% python3 -q
>>> import numpy as np
>>> np.set_printoptions(suppress=True, linewidth=140)
>>> mat = np.array([[3, 3, 3], [3, 6, 6], [3, 6, 9]])
>>> x0 = np.ones(3)
>>> for _ in range(7):
...     x0 = mat @ x0
...     x0 /= np.linalg.norm(x0)
...     print(round(x0 @ mat @ x0, 2))
... 
15.13
15.15
15.15
15.15
15.15
15.15
15.15
>>> x0.round(2)
array([0.33, 0.59, 0.74])
>>> data = np.loadtxt("layer14.csv", delimiter=",")
>>> data.round(2)
array([[ 0.33, -0.33,  0.33],
       [-0.33,  0.33, -0.33],
       [ 0.33, -0.33,  0.33]])
>>> def softmax(z):
...     e = np.exp(z - z.max(axis=-1, keepdims=True))
...     return e / e.sum(axis=-1, keepdims=True)
... 
>>> np.round(softmax(data[2]), 2)
array([0.4, 0.2, 0.4])
>>> np.round(softmax(data[2] + 5), 2)
array([0.4, 0.2, 0.4])
>>> np.round(softmax(data).sum(axis=1), 2)
array([1., 1., 1.])
>>> att = data @ data.T / np.sqrt(3)
>>> np.round(softmax(att)[2] @ data, 2)
array([ 0.16, -0.16,  0.16])
>>> softmax(att).round(6).argmax(axis=1)
array([0, 1, 0])
>>> np.round(softmax(att), 2)
array([[0.37, 0.25, 0.37],
       [0.29, 0.42, 0.29],
       [0.37, 0.25, 0.37]])
>>> arr = np.load("arr.npy")
>>> arr
array([[-1.87, -3.81,  2.24],
       [-1.46, -0.45, -0.15],
       [-3.32, -5.7 ,  3.87],
       [ 0.39,  3.79, -2.55],
       [ 0.08, -1.78,  2.  ],
       [-0.4 ,  0.14, -0.5 ],
       [ 1.97,  1.96, -1.77],
       [ 0.86,  0.1 ,  0.03],
       [-1.29, -0.67, -1.74],
       [ 0.83, -0.1 ,  3.05],
       [ 3.31,  5.37, -3.85],
       [ 1.42,  0.21,  0.44],
       [ 1.22,  1.47, -1.25],
       [-1.98, -1.25, -0.27],
       [-2.22, -3.37,  3.74],
       [ 0.52, -2.06,  1.84],
       [ 0.99,  5.01, -1.55],
       [-0.29, -0.35, -0.64],
       [-0.53, -3.01,  1.83],
       [-1.57, -1.46,  3.37],
       [-0.66, -0.66,  1.53]])
>>> proj = arr @ np.linalg.solve(arr.T @ arr, arr.T)
>>> round(np.trace(proj), 2)
np.float64(3.0)
>>> np.round(np.diag(proj), 2)
array([0.1 , 0.09, 0.24, 0.19, 0.08, 0.02, 0.1 , 0.03, 0.2 , 0.32, 0.23, 0.1 , 0.03, 0.14, 0.18, 0.14, 0.39, 0.03, 0.1 , 0.27, 0.05])
>>> np.round(np.linalg.eigvalsh(proj), 2) + 0
array([0., 0., 0., 0., 0., 0., 0., 0., 0., 0., 0., 0., 0., 0., 0., 0., 0., 0., 1., 1., 1.])
>>> O, r_ = np.linalg.qr(arr)
>>> O.shape, r_.shape
((21, 3), (3, 3))
>>> np.round(O @ r_, 2)
array([[-1.87, -3.81,  2.24],
       [-1.46, -0.45, -0.15],
       [-3.32, -5.7 ,  3.87],
       [ 0.39,  3.79, -2.55],
       [ 0.08, -1.78,  2.  ],
       [-0.4 ,  0.14, -0.5 ],
       [ 1.97,  1.96, -1.77],
       [ 0.86,  0.1 ,  0.03],
       [-1.29, -0.67, -1.74],
       [ 0.83, -0.1 ,  3.05],
       [ 3.31,  5.37, -3.85],
       [ 1.42,  0.21,  0.44],
       [ 1.22,  1.47, -1.25],
       [-1.98, -1.25, -0.27],
       [-2.22, -3.37,  3.74],
       [ 0.52, -2.06,  1.84],
       [ 0.99,  5.01, -1.55],
       [-0.29, -0.35, -0.64],
       [-0.53, -3.01,  1.83],
       [-1.57, -1.46,  3.37],
       [-0.66, -0.66,  1.53]])
>>> round(abs(r_[0, 0]), 2), round(float(np.linalg.norm(arr[:, 0])), 2)
(np.float64(7.2), 7.2)
>>> basis = arr[[19, 6]].astype(float)
>>> for _ in range(5):
...     lab = np.linalg.norm(arr[:, None] - basis, axis=-1).argmin(axis=1)
...     basis = np.array([arr[lab == j].mean(axis=0) for j in range(2)])
... 
>>> lab
array([0, 0, 0, 1, 0, 1, 1, 1, 1, 0, 1, 1, 1, 0, 0, 0, 1, 1, 0, 0, 0])
>>> np.bincount(lab)
array([11, 10])
>>> basis.round(2)
array([[-1.11, -2.15,  2.1 ],
       [ 0.82,  1.7 , -1.34]])
>>> cen = arr - arr.mean(axis=0)
>>> V = np.linalg.svd(cen)[2][:1]
>>> Y = cen - cen @ V.T @ V
>>> round(float(np.linalg.norm(Y) / np.linalg.norm(cen)), 2)
0.36
>>> np.round((cen @ V.T).std(axis=0), 2)
array([3.52])
>>> np.round(Y.std(axis=0), 2)
array([0.89, 0.53, 0.87])
>>> np.linalg.norm(Y, axis=1).round(6).argmax()
np.int64(9)
>>> m1 = np.array([[2.6, -0.65, 5.25],
...     [-3.59, -0.97, 0.03],
...     [-0.2, 0.89, 3.26],
...     [1.68, -2.4, 2.41],
...     [4.62, 5.24, -6.0],
...     [0.09, -2.88, 1.28],
...     [2.61, -1.88, -4.84],
...     [1.96, 4.26, -0.42],
...     [0.88, -0.99, -2.31],
...     [3.2, 0.97, -3.54],
...     [-1.93, -1.9, 6.75],
...     [-1.49, -1.79, -0.02],
...     [2.67, -0.97, -2.85],
...     [1.05, 1.14, 1.39],
...     [5.04, -1.11, -0.83],
...     [-2.32, 2.15, 0.26],
...     [2.12, 0.69, 2.69],
...     [2.85, 1.84, -1.87],
...     [4.01, 2.32, 0.52],
...     [1.02, 8.77, -2.11]])
>>> m1
array([[ 2.6 , -0.65,  5.25],
       [-3.59, -0.97,  0.03],
       [-0.2 ,  0.89,  3.26],
       [ 1.68, -2.4 ,  2.41],
       [ 4.62,  5.24, -6.  ],
       [ 0.09, -2.88,  1.28],
       [ 2.61, -1.88, -4.84],
       [ 1.96,  4.26, -0.42],
       [ 0.88, -0.99, -2.31],
       [ 3.2 ,  0.97, -3.54],
       [-1.93, -1.9 ,  6.75],
       [-1.49, -1.79, -0.02],
       [ 2.67, -0.97, -2.85],
       [ 1.05,  1.14,  1.39],
       [ 5.04, -1.11, -0.83],
       [-2.32,  2.15,  0.26],
       [ 2.12,  0.69,  2.69],
       [ 2.85,  1.84, -1.87],
       [ 4.01,  2.32,  0.52],
       [ 1.02,  8.77, -2.11]])
>>> Y = np.c_[m1[:, :1] @ np.array([[4]]), np.array([2, 0, 2, 1, 2, -1, -2, 2, -2, 2, 0, 0, -2, 2, 2, 0, 0, -2, 1, 1])]
>>> Y
array([[ 10.4 ,   2.  ],
       [-14.36,   0.  ],
       [ -0.8 ,   2.  ],
       [  6.72,   1.  ],
       [ 18.48,   2.  ],
       [  0.36,  -1.  ],
       [ 10.44,  -2.  ],
       [  7.84,   2.  ],
       [  3.52,  -2.  ],
       [ 12.8 ,   2.  ],
       [ -7.72,   0.  ],
       [ -5.96,   0.  ],
       [ 10.68,  -2.  ],
       [  4.2 ,   2.  ],
       [ 20.16,   2.  ],
       [ -9.28,   0.  ],
       [  8.48,   0.  ],
       [ 11.4 ,  -2.  ],
       [ 16.04,   1.  ],
       [  4.08,   1.  ]])
>>> np.round(np.linalg.norm(np.linalg.qr(m1)[0].T @ Y, axis=0) ** 2 / ((Y ** 2).sum(axis=0) + 1e-12), 2)
array([1.  , 0.42])
>>> np.linalg.matrix_rank(Y)
np.int64(2)
>>> W = np.array([[2, 0, 2, 0, 0, 1], [0, 1, 0, 0, 1, 1], [0, 0, 2, 0, 2, 1]])
>>> beta = np.array([3, 3, -1, -3, 0, 2])
>>> act = np.maximum(mat @ W + beta, 0)
>>> np.linalg.matrix_rank(act)
np.int64(3)
>>> (act > 0).mean(axis=0)
array([1., 1., 1., 0., 1., 1.])
>>> act
array([[ 9,  6, 11,  0,  9, 11],
       [ 9,  9, 17,  0, 18, 17],
       [ 9,  9, 23,  0, 24, 20]])
>>> basis = np.array([[0, -1, 1],
...     [-1, 2, -1],
...     [-1, -2, -1],
...     [0, 0, 1],
...     [-2, 2, -2],
...     [-1, 0, -2]])
>>> W @ basis
array([[-3, -6, -2],
       [-4,  4, -5],
       [-7,  0, -8]])
>>> (act @ basis).round(6).argmax(axis=1)
array([1, 1, 1])
